$ python3 -q
>>> import numpy as np
>>> np.set_printoptions(precision=2, suppress=True, linewidth=120)
>>> def rnd(a):
...     return np.round(a, 2) + 0
... 
>>> rng = np.random.default_rng(949576)
>>> th = rng.uniform(0, 2 * np.pi, 45)
>>> O, _ = np.linalg.qr(np.array([[0.3, 0.1], [0.3, 0.5], [0.1, -0.4], [0.4, 0.9]]))
>>> A = 10 * np.c_[np.cos(th), np.sin(th)] @ O.T
>>> rnd(A)
array([[-6.51, -1.7 , -7.38,  0.53],
       [ 5.8 ,  0.45,  7.73, -2.52],
       [-2.87,  2.45, -6.72,  6.37],
       [ 5.16, -0.36,  7.71, -3.71],
       [-1.06,  3.6 , -5.41,  7.53],
       [-6.83, -3.23, -6.17, -2.21],
       [ 1.87, -3.13,  6.04, -7.09],
       [ 6.72,  3.79,  5.41,  3.35],
       [ 1.89,  4.83, -2.56,  8.16],
       [ 6.75,  3.69,  5.56,  3.14],
       [ 4.92, -0.64,  7.66, -4.09],
       [-4.82, -5.12, -1.29, -6.99],
       [-5.36,  0.13, -7.74,  3.38],
       [-6.54, -1.76, -7.35,  0.43],
       [ 6.07,  4.65,  3.56,  5.37],
       [-4.1 , -5.17, -0.21, -7.51],
       [-2.36,  2.81, -6.39,  6.76],
       [ 4.69, -0.88,  7.6 , -4.42],
       [ 6.19,  4.55,  3.84,  5.11],
       [-5.94, -4.73, -3.29, -5.61],
       [ 2.22,  4.92, -2.19,  8.13],
       [ 6.25,  4.5 ,  3.98,  4.99],
       [ 3.9 ,  5.16, -0.07,  7.62],
       [ 4.93,  5.1 ,  1.47,  6.89],
       [-4.24, -5.17, -0.42, -7.43],
       [-3.26,  2.16, -6.95,  6.04],
       [-4.63, -5.14, -0.99, -7.15],
       [-6.65, -3.95, -5.15, -3.69],
       [ 6.66,  2.1 ,  7.16,  0.13],
       [ 6.52,  4.2 ,  4.68,  4.24],
       [-4.54,  1.03, -7.55,  4.63],
       [-3.89,  1.63, -7.28,  5.4 ],
       [ 6.8 ,  3.49,  5.85,  2.72],
       [-4.02, -5.17, -0.1 , -7.56],
       [-6.83, -3.2 , -6.21, -2.15],
       [-6.29, -1.24, -7.57,  1.3 ],
       [ 6.78,  2.6 ,  6.8 ,  1.02],
       [-4.27, -5.16, -0.45, -7.41],
       [-5.48, -4.95, -2.4 , -6.29],
       [-5.99, -4.7 , -3.4 , -5.52],
       [-5.23,  0.29, -7.72,  3.61],
       [-1.12,  3.57, -5.45,  7.5 ],
       [ 6.73,  2.34,  7.  ,  0.56],
       [ 1.41,  4.69, -3.08,  8.16],
       [-4.03,  1.51, -7.34,  5.25]])
>>> def softmax(z):
...     e = np.exp(z - z.max(axis=-1, keepdims=True))
...     return e / e.sum(axis=-1, keepdims=True)
... 
>>> rnd(softmax(A[9]))
array([0.73, 0.03, 0.22, 0.02])
>>> scores = A @ A.T / np.sqrt(4)
>>> softmax(scores).round(6).argmax(axis=1)
array([ 0,  1,  2,  3,  4,  5,  6,  7,  8,  9, 10, 11, 12, 13, 14, 15, 16, 17, 18, 19, 20, 21, 22, 23, 24, 25, 26, 27,
       28, 29, 30, 31, 32, 33, 34, 35, 36, 37, 38, 39, 40, 41, 42, 43, 44])
>>> rnd(softmax(scores)[9] @ A)
array([6.67, 3.74, 5.39, 3.28])
>>> C = A[[0, 35]].astype(float)
>>> for _ in range(7):
...     labels = np.linalg.norm(A[:, None] - C, axis=-1).argmin(axis=1)
...     C = np.array([A[labels == j].mean(axis=0) for j in range(2)])
... 
>>> labels
array([0, 1, 0, 1, 1, 0, 0, 1, 1, 1, 1, 0, 0, 0, 1, 0, 1, 1, 1, 0, 1, 1, 1, 1, 0, 0, 0, 0, 1, 1, 0, 0, 1, 0, 0, 0, 1,
       0, 0, 0, 0, 1, 1, 1, 0])
>>> rnd(C[1] - C[0])
array([9.16, 5.51, 7.01, 5.21])
>>> rnd(C)
array([[-4.8 , -2.36, -4.24, -1.73],
       [ 4.36,  3.14,  2.77,  3.48]])
>>> u = np.array([-2, 4, 5])
>>> rnd(np.cross(A[18, :3], A[11, :3]))
array([ 13.78, -10.54,  -9.73])
>>> rnd(np.correlate(A[18], A[11], "full"))
array([-43.31, -39.82, -64.41, -93.88, -48.2 , -44.69, -24.66])
>>> Xs = A - A.mean(axis=0)
>>> U, sigma, vt = np.linalg.svd(Xs, full_matrices=False)
>>> rnd(vt[0] * np.sign(vt[0, np.abs(vt[0]).argmax()]))
array([0.68, 0.36, 0.57, 0.29])
>>> np.abs(U[:, 0]).argmax()
np.int64(9)
>>> np.searchsorted(np.cumsum(sigma ** 2) / (sigma ** 2).sum(), 0.9) + 1
np.int64(2)
>>> rnd((sigma ** 2).sum() ** 2 / (sigma ** 4).sum())
np.float64(1.95)
>>> np.linalg.matrix_rank(Xs)
np.int64(2)
>>> np.abs(vt[0]).argmax()
np.int64(0)
>>> rnd(sigma)
array([50.76, 43.05,  0.  ,  0.  ])
